In [1]: import numpy as np

In [2]: from numpy import linalg as LA

In [3]: np.set_printoptions(precision=2, suppress=True, linewidth=100, legacy="1.25")

In [4]: def rd(a):
   ...:     return np.round(a, 2) + 0
   ...: 

In [5]: out = np.array([[1, -2, -2], [1, 1, 0], [1, -1, 2], [-1, 0, -1], [1, 1, -1]])

In [6]: M = np.block([[np.zeros((5, 5)), out], [out.T, np.zeros((3, 3))]])

In [7]: M
Out[7]: 
array([[ 0.,  0.,  0.,  0.,  0.,  1., -2., -2.],
       [ 0.,  0.,  0.,  0.,  0.,  1.,  1.,  0.],
       [ 0.,  0.,  0.,  0.,  0.,  1., -1.,  2.],
       [ 0.,  0.,  0.,  0.,  0., -1.,  0., -1.],
       [ 0.,  0.,  0.,  0.,  0.,  1.,  1., -1.],
       [ 1.,  1.,  1., -1.,  1.,  0.,  0.,  0.],
       [-2.,  1., -1.,  0.,  1.,  0.,  0.,  0.],
       [-2.,  0.,  2., -1., -1.,  0.,  0.,  0.]])

In [8]: f = np.array([1, -3])

In [9]: np.convolve(M[2], f)
Out[9]: array([ 0.,  0.,  0.,  0.,  0.,  1., -4.,  5., -6.])

In [10]: np.array([np.convolve(row, f, "same") for row in M])
Out[10]: 
array([[ 0.,  0.,  0.,  0.,  0.,  1., -5.,  4.],
       [ 0.,  0.,  0.,  0.,  0.,  1., -2., -3.],
       [ 0.,  0.,  0.,  0.,  0.,  1., -4.,  5.],
       [ 0.,  0.,  0.,  0.,  0., -1.,  3., -1.],
       [ 0.,  0.,  0.,  0.,  0.,  1., -2., -4.],
       [ 1., -2., -2., -4.,  4., -3.,  0.,  0.],
       [-2.,  7., -4.,  3.,  1., -3.,  0.,  0.],
       [-2.,  6.,  2., -7.,  2.,  3.,  0.,  0.]])

In [11]: np.abs(np.diag(LA.qr(M)[1])) > 1e-9
Out[11]: array([ True,  True,  True, False, False,  True,  True,  True])

In [12]: rd(M @ LA.pinv(M) @ M)
Out[12]: 
array([[ 0.,  0.,  0.,  0.,  0.,  1., -2., -2.],
       [ 0.,  0.,  0.,  0.,  0.,  1.,  1.,  0.],
       [ 0.,  0.,  0.,  0.,  0.,  1., -1.,  2.],
       [ 0.,  0.,  0.,  0.,  0., -1.,  0., -1.],
       [ 0.,  0.,  0.,  0.,  0.,  1.,  1., -1.],
       [ 1.,  1.,  1., -1.,  1.,  0.,  0.,  0.],
       [-2.,  1., -1.,  0.,  1.,  0.,  0.,  0.],
       [-2.,  0.,  2., -1., -1.,  0.,  0.,  0.]])

In [13]: np.allclose(M[:-1].T @ LA.lstsq(M[:-1].T, M[-1])[0], M[-1])
Out[13]: False

In [14]: np.all(LA.eigvalsh(M) > 0)
Out[14]: False

In [15]: m1 = np.load("a.npy")

In [16]: m1
Out[16]: 
array([[0, 3, 1, 2, 2, 1, 3, 2, 2, 3],
       [1, 1, 2, 1, 1, 3, 3, 2, 1, 3],
       [3, 3, 3, 1, 2, 3, 2, 1, 2, 3],
       [1, 2, 1, 0, 2, 2, 3, 2, 0, 2],
       [0, 3, 1, 2, 2, 1, 3, 2, 2, 3]])

In [17]: rng = np.random.default_rng(3918)

In [18]: out = m1 + rng.integers(-2, 3, (5, 4)) @ rng.integers(-2, 3, (4, 10))

In [19]: out
Out[19]: 
array([[ 3, -1, -3,  7,  6, -2,  3, -5, -6,  0],
       [-1, -7,  8,  3,  1, -5, -1,  4, -3,  9],
       [ 7, 15,  5, -1,  0, 13,  4,  5, 14,  3],
       [ 6, 12, -7, -6,  2, 13,  7,  2,  6, -2],
       [-1,  7,  8,  1, -1,  3,  2,  8, 10,  7]])

In [20]: np.abs(out - m1).sum(axis=1)
Out[20]: array([41, 42, 50, 54, 37])

In [21]: out - m1
Out[21]: 
array([[ 3, -4, -4,  5,  4, -3,  0, -7, -8, -3],
       [-2, -8,  6,  2,  0, -8, -4,  2, -4,  6],
       [ 4, 12,  2, -2, -2, 10,  2,  4, 12,  0],
       [ 5, 10, -8, -6,  0, 11,  4,  0,  6, -4],
       [-1,  4,  7, -1, -3,  2, -1,  6,  8,  4]])

In [22]: feats = np.loadtxt("block2.csv", delimiter=",")

In [23]: feats
Out[23]: 
array([[ 1.,  1.,  1.,  1., -1., -1., -1., -1.],
       [ 1.,  1., -1., -1., -1., -1.,  1.,  1.],
       [ 1., -1.,  1., -1.,  1., -1.,  1., -1.]])

In [24]: out = feats / LA.norm(feats, axis=1, keepdims=True)

In [25]: cov = out @ out.T

In [26]: rd(cov)
Out[26]: 
array([[1., 0., 0.],
       [0., 1., 0.],
       [0., 0., 1.]])

In [27]: (cov - 2 * np.eye(3)).round(6).argmax(axis=1)
Out[27]: array([1, 0, 0])

In [28]: rd(m1 @ LA.pinv(m1) @ m1)
Out[28]: 
array([[0., 3., 1., 2., 2., 1., 3., 2., 2., 3.],
       [1., 1., 2., 1., 1., 3., 3., 2., 1., 3.],
       [3., 3., 3., 1., 2., 3., 2., 1., 2., 3.],
       [1., 2., 1., 0., 2., 2., 3., 2., 0., 2.],
       [0., 3., 1., 2., 2., 1., 3., 2., 2., 3.]])

In [29]: np.abs(np.diag(LA.qr(m1)[1])) > 1e-9
Out[29]: array([ True,  True,  True,  True, False])

In [30]: np.unique(m1.round(6), axis=0).shape
Out[30]: (4, 10)

In [31]: rd(np.trace(LA.pinv(m1) @ m1))
Out[31]: 4.0

In [32]: cov = feats.T @ feats

In [33]: rd(LA.svd(feats, compute_uv=False) ** 2)
Out[33]: array([8., 8., 8.])

In [34]: np.allclose(cov, cov.T)
Out[34]: True

In [35]: out = feats / np.sqrt((feats ** 2).mean(axis=1, keepdims=True))

In [36]: feats - feats.mean(axis=1, keepdims=True)
Out[36]: 
array([[ 1.,  1.,  1.,  1., -1., -1., -1., -1.],
       [ 1.,  1., -1., -1., -1., -1.,  1.,  1.],
       [ 1., -1.,  1., -1.,  1., -1.,  1., -1.]])

In [37]: LA.matrix_rank(out) == LA.matrix_rank(feats)
Out[37]: True

In [38]: J = np.load("arr.npy")

In [39]: J
Out[39]: 
array([[ -6,   7,   9,   9,   3,   2],
       [-42,  49,  63,  63,  21,  14],
       [  0,   0,   0,   0,   0,   0],
       [-36,  42,  54,  54,  18,  12],
       [-24,  28,  36,  36,  12,   8]])

In [40]: rank = LA.matrix_rank(J)

In [41]: rank
Out[41]: 1

In [42]: ns = LA.svd(J)[2][rank:].T

In [43]: [int(LA.matrix_rank(J[:i])) for i in range(1, len(J) + 1)]
Out[43]: [1, 1, 1, 1, 1]

In [44]: np.allclose(J @ ns, 0)
Out[44]: True

In [45]: [int(LA.matrix_rank(np.delete(J, i, axis=0))) for i in range(5)]
Out[45]: [1, 1, 1, 1, 1]

In [46]: data = np.loadtxt("sample18.csv", delimiter=",")

In [47]: data
Out[47]: 
array([[  5.,   0.,   0.,   0.,   0.,   0.,   0.,   0.,   0.,   0.,   0.],
       [  0.,  30.,  -5.,  20.,   5.,  15., -20.,  15., -20.,  20., -25.],
       [  0.,  -5.,   6.,  -4.,  -1.,  -3.,   4.,  -3.,   4.,  -4.,   5.],
       [  0.,  20.,  -4.,  21.,   4.,  12., -16.,  12., -16.,  16., -20.],
       [  0.,   5.,  -1.,   4.,   6.,   3.,  -4.,   3.,  -4.,   4.,  -5.],
       [  0.,  15.,  -3.,  12.,   3.,  14., -12.,   9., -12.,  12., -15.],
       [  0., -20.,   4., -16.,  -4., -12.,  21., -12.,  16., -16.,  20.],
       [  0.,  15.,  -3.,  12.,   3.,   9., -12.,  14., -12.,  12., -15.],
       [  0., -20.,   4., -16.,  -4., -12.,  16., -12.,  21., -16.,  20.],
       [  0.,  20.,  -4.,  16.,   4.,  12., -16.,  12., -16.,  21., -20.],
       [  0., -25.,   5., -20.,  -5., -15.,  20., -15.,  20., -20.,  30.]])

In [48]: vec = np.ones(11)

In [49]: for _ in range(5):
    ...:     vec = data @ vec
    ...:     vec /= LA.norm(vec)
    ...:     print(round(vec @ data @ vec, 2))
    ...: 
132.41
138.99
139.0
139.0
139.0

In [50]: rd(LA.eigvalsh(data)[-1])
Out[50]: 139.0

In [51]: rd(vec)
Out[51]: array([ 0.  ,  0.43, -0.09,  0.35,  0.09,  0.26, -0.35,  0.26, -0.35,  0.35, -0.43])

In [52]: (LA.matrix_power((data != 0) + (data.T != 0) + np.eye(11), 11) > 0).astype(int)
Out[52]: 
array([[1, 0, 0, 0, 0, 0, 0, 0, 0, 0, 0],
       [0, 1, 1, 1, 1, 1, 1, 1, 1, 1, 1],
       [0, 1, 1, 1, 1, 1, 1, 1, 1, 1, 1],
       [0, 1, 1, 1, 1, 1, 1, 1, 1, 1, 1],
       [0, 1, 1, 1, 1, 1, 1, 1, 1, 1, 1],
       [0, 1, 1, 1, 1, 1, 1, 1, 1, 1, 1],
       [0, 1, 1, 1, 1, 1, 1, 1, 1, 1, 1],
       [0, 1, 1, 1, 1, 1, 1, 1, 1, 1, 1],
       [0, 1, 1, 1, 1, 1, 1, 1, 1, 1, 1],
       [0, 1, 1, 1, 1, 1, 1, 1, 1, 1, 1],
       [0, 1, 1, 1, 1, 1, 1, 1, 1, 1, 1]])

In [53]: rd(np.sort(LA.eigvals(data).real))
Out[53]: array([  5.,   5.,   5.,   5.,   5.,   5.,   5.,   5.,   5.,   5., 139.])

In [54]: W = np.array([[-3, -3],
    ...:     [-2, 2],
    ...:     [0, 1],
    ...:     [0, -2],
    ...:     [3, -5],
    ...:     [-5, -5],
    ...:     [4, 4],
    ...:     [4, 4],
    ...:     [-4, -3],
    ...:     [-4, -5],
    ...:     [-1, -2]])

In [55]: coef = np.array([-2, 2])

In [56]: act = np.maximum(data @ W + coef, 0)

In [57]: rd((act > 0).mean(axis=0))
Out[57]: array([0.36, 0.36])

In [58]: cent = np.array([[9, 3], [5, 2]])

In [59]: act @ cent
Out[59]: 
array([[   0.,    0.],
       [   0.,    0.],
       [ 311.,  113.],
       [   0.,    0.],
       [   0.,    0.],
       [   0.,    0.],
       [1448.,  518.],
       [   0.,    0.],
       [ 913.,  328.],
       [   0.,    0.],
       [1367.,  488.]])

In [60]: X = np.array([[-0.1, 1.2, 0.3, -1.7, 0.0, 0.5, 2.0, 0.7, -0.5, -1.0, -0.9],
    ...:     [0.4, -0.6, -1.3, 1.0, -0.3, -1.5, 0.0, 0.3, 0.5, 2.0, -0.3],
    ...:     [-0.7, -0.5, -0.6, 0.8, 0.4, 0.7, 0.3, 1.3, -0.6, 1.3, 0.7],
    ...:     [0.5, 0.4, 0.0, 0.4, 1.3, 0.7, -0.2, -1.2, -1.5, -0.3, 0.6],
    ...:     [-2.7, 0.3, 0.4, 0.1, 0.4, -0.5, -0.7, -1.3, 0.4, -1.8, 0.9],
    ...:     [1.0, 1.5, -1.8, -1.3, 0.1, 1.6, -0.8, 0.3, 0.5, 1.6, 0.0],
    ...:     [-1.4, 0.0, 0.3, -0.4, -0.3, -1.5, -1.3, 0.5, -0.4, -0.3, 1.1],
    ...:     [-1.4, -0.3, -1.4, 0.3, 2.4, 0.2, 0.2, 0.7, 1.4, 1.0, 0.4],
    ...:     [-1.3, 0.8, 0.1, 0.7, -0.7, 0.1, 0.2, -0.4, 0.4, -0.9, -0.6]])

In [61]: X[2] = X[4] + 0.3 * rng.normal(size=11)

In [62]: rd(X)
Out[62]: 
array([[-0.1 ,  1.2 ,  0.3 , -1.7 ,  0.  ,  0.5 ,  2.  ,  0.7 , -0.5 , -1.  , -0.9 ],
       [ 0.4 , -0.6 , -1.3 ,  1.  , -0.3 , -1.5 ,  0.  ,  0.3 ,  0.5 ,  2.  , -0.3 ],
       [-3.05,  0.26,  0.43,  0.88,  0.21, -0.21, -0.3 , -1.47,  0.36, -1.79,  1.02],
       [ 0.5 ,  0.4 ,  0.  ,  0.4 ,  1.3 ,  0.7 , -0.2 , -1.2 , -1.5 , -0.3 ,  0.6 ],
       [-2.7 ,  0.3 ,  0.4 ,  0.1 ,  0.4 , -0.5 , -0.7 , -1.3 ,  0.4 , -1.8 ,  0.9 ],
       [ 1.  ,  1.5 , -1.8 , -1.3 ,  0.1 ,  1.6 , -0.8 ,  0.3 ,  0.5 ,  1.6 ,  0.  ],
       [-1.4 ,  0.  ,  0.3 , -0.4 , -0.3 , -1.5 , -1.3 ,  0.5 , -0.4 , -0.3 ,  1.1 ],
       [-1.4 , -0.3 , -1.4 ,  0.3 ,  2.4 ,  0.2 ,  0.2 ,  0.7 ,  1.4 ,  1.  ,  0.4 ],
       [-1.3 ,  0.8 ,  0.1 ,  0.7 , -0.7 ,  0.1 ,  0.2 , -0.4 ,  0.4 , -0.9 , -0.6 ]])

In [63]: def softmax(z):
    ...:     e = np.exp(z - z.max(axis=-1, keepdims=True))
    ...:     return e / e.sum(axis=-1, keepdims=True)
    ...: 

In [64]: rd(softmax(X[7] + 5))
Out[64]: array([0.01, 0.03, 0.01, 0.05, 0.42, 0.05, 0.05, 0.08, 0.15, 0.1 , 0.06])

In [65]: rd(softmax(X).sum(axis=1))
Out[65]: array([1., 1., 1., 1., 1., 1., 1., 1., 1.])

In [66]: rd(softmax(X[7]))
Out[66]: array([0.01, 0.03, 0.01, 0.05, 0.42, 0.05, 0.05, 0.08, 0.15, 0.1 , 0.06])

In [67]: S = X @ X.T / np.sqrt(11)

In [68]: softmax(S).round(6).argmax(axis=1)
Out[68]: array([0, 1, 2, 3, 2, 5, 6, 7, 2])

In [69]: rd(softmax(S)[7] @ X)
Out[69]: array([-1.29, -0.18, -1.24,  0.26,  1.99,  0.14,  0.1 ,  0.52,  1.19,  0.84,  0.38])

In [70]: rd(softmax(S + np.triu(np.full(S.shape, -np.inf), 1)))
Out[70]: 
array([[1.  , 0.  , 0.  , 0.  , 0.  , 0.  , 0.  , 0.  , 0.  ],
       [0.01, 0.99, 0.  , 0.  , 0.  , 0.  , 0.  , 0.  , 0.  ],
       [0.  , 0.  , 1.  , 0.  , 0.  , 0.  , 0.  , 0.  , 0.  ],
       [0.08, 0.04, 0.14, 0.74, 0.  , 0.  , 0.  , 0.  , 0.  ],
       [0.  , 0.  , 0.55, 0.01, 0.43, 0.  , 0.  , 0.  , 0.  ],
       [0.02, 0.02, 0.  , 0.01, 0.  , 0.94, 0.  , 0.  , 0.  ],
       [0.02, 0.04, 0.21, 0.03, 0.25, 0.01, 0.44, 0.  , 0.  ],
       [0.01, 0.04, 0.03, 0.01, 0.03, 0.04, 0.01, 0.83, 0.  ],
       [0.07, 0.03, 0.32, 0.03, 0.22, 0.02, 0.06, 0.04, 0.21]])

In [71]: vec = np.array([0, 1, 9, -2, -3, 8, -2, -6, 6, -6, -9])

In [72]: LA.norm(X @ vec) <= LA.norm(X, 2) * LA.norm(vec) + 1e-9
Out[72]: True

In [73]: rd(X @ np.eye(11)[7])
Out[73]: array([ 0.7 ,  0.3 , -1.47, -1.2 , -1.3 ,  0.3 ,  0.5 ,  0.7 , -0.4 ])
